$ python3 -q
>>> import numpy as np
>>> np.set_printoptions(suppress=True, linewidth=140)
>>> E = np.load("sample9.npy")
>>> E
array([[-2.  ,  0.  , -1.7 , -1.  ,  0.7 , -2.3 ,  0.  ,  1.2 ],
       [-0.4 ,  1.4 , -0.2 ,  0.4 ,  0.2 ,  1.  , -0.5 , -1.2 ],
       [ 0.9 ,  0.7 , -1.1 ,  0.2 , -1.2 ,  2.  , -0.8 ,  0.  ],
       [-0.3 , -0.8 , -0.6 , -0.4 ,  0.5 ,  1.9 , -0.4 , -0.4 ],
       [ 0.1 , -0.8 ,  0.8 , -0.7 ,  0.6 ,  0.  , -1.  ,  0.6 ],
       [ 0.6 , -0.4 , -0.1 ,  0.4 ,  1.1 , -1.7 , -0.1 , -0.8 ],
       [ 0.8 ,  0.  , -0.9 ,  0.1 ,  1.1 , -1.4 ,  1.8 , -0.9 ],
       [ 0.39, -0.91,  0.41, -0.58,  0.85,  0.46, -1.05,  0.73],
       [ 0.4 ,  0.8 ,  1.3 ,  0.  ,  2.1 , -0.4 ,  1.3 , -1.1 ],
       [-1.1 ,  1.6 , -1.  ,  1.7 ,  0.5 , -0.7 ,  0.1 ,  0.4 ]])
>>> rng = np.random.default_rng(229)
>>> A2 = E + rng.integers(-2, 3, (10, 3)) @ rng.integers(-2, 3, (3, 8))
>>> A2.round(2)
array([[-4.  , -1.  , -2.7 , -1.  ,  2.7 , -1.3 ,  1.  , -0.8 ],
       [-0.4 ,  1.4 , -2.2 , -3.6 ,  4.2 , -1.  , -6.5 ,  4.8 ],
       [ 1.9 ,  1.7 , -1.1 , -0.8 , -1.2 ,  2.  , -1.8 ,  2.  ],
       [-3.3 , -3.8 , -1.6 ,  0.6 ,  2.5 ,  0.9 , -0.4 , -3.4 ],
       [ 0.1 , -1.8 ,  2.8 ,  3.3 , -3.4 ,  0.  ,  3.  , -4.4 ],
       [ 1.6 ,  1.6 , -0.1 , -0.6 ,  1.1 ,  0.3 ,  0.9 ,  0.2 ],
       [-0.2 ,  0.  , -1.9 , -0.9 ,  3.1 , -0.4 ,  1.8 , -0.9 ],
       [-1.61, -0.91, -1.59, -2.58,  4.85,  2.46, -1.05,  0.73],
       [-1.6 , -2.2 ,  0.3 ,  0.  ,  4.1 , -3.4 , -1.7 , -1.1 ],
       [-5.1 , -6.4 ,  1.  ,  9.7 , -3.5 , -6.7 ,  2.1 , -9.6 ]])
>>> np.round(np.linalg.svd(A2 - E, compute_uv=False), 2) + 0
array([21.21, 11.61,  7.45,  0.  ,  0.  ,  0.  ,  0.  ,  0.  ])
>>> np.abs(A2 - E).sum(axis=1)
array([10., 24.,  6., 14., 20.,  8.,  6., 12., 14., 44.])
>>> A2 = np.c_[E[:, :5] @ np.array([[-1, 2, 1, -1, -9],
...     [5, -2, 9, 9, -9],
...     [9, 3, 1, 9, 8],
...     [1, 3, 6, -1, -8],
...     [0, -7, 6, -1, -4]]), np.array([3, 4, 4, 2, 1, 1, 4, 4, 0, 3])]
>>> A2.round(2) + 0
array([[-14.3 , -17.  ,  -5.5 , -13.  ,   9.6 ,   3.  ],
       [  6.  ,  -4.4 ,  15.6 ,  10.6 , -14.6 ,   4.  ],
       [ -7.1 ,   6.1 ,   0.1 ,  -3.5 , -20.  ,   4.  ],
       [ -9.5 ,  -5.5 ,  -7.5 , -12.4 ,   6.3 ,   2.  ],
       [  2.4 ,  -2.1 ,  -6.9 ,   0.  ,  15.9 ,   1.  ],
       [ -3.1 ,  -4.8 ,   5.9 ,  -6.6 , -10.2 ,   1.  ],
       [ -8.8 ,  -8.5 ,   7.1 , -10.1 , -19.6 ,   4.  ],
       [ -1.83,  -3.86,  -5.77,  -5.16,   9.2 ,   4.  ],
       [ 15.3 , -11.6 ,  21.5 ,  16.4 ,  -8.8 ,   0.  ],
       [  1.8 ,  -6.8 ,  25.5 ,   4.3 , -28.1 ,   3.  ]])
>>> np.linalg.matrix_rank(np.c_[E, A2])
np.int64(9)
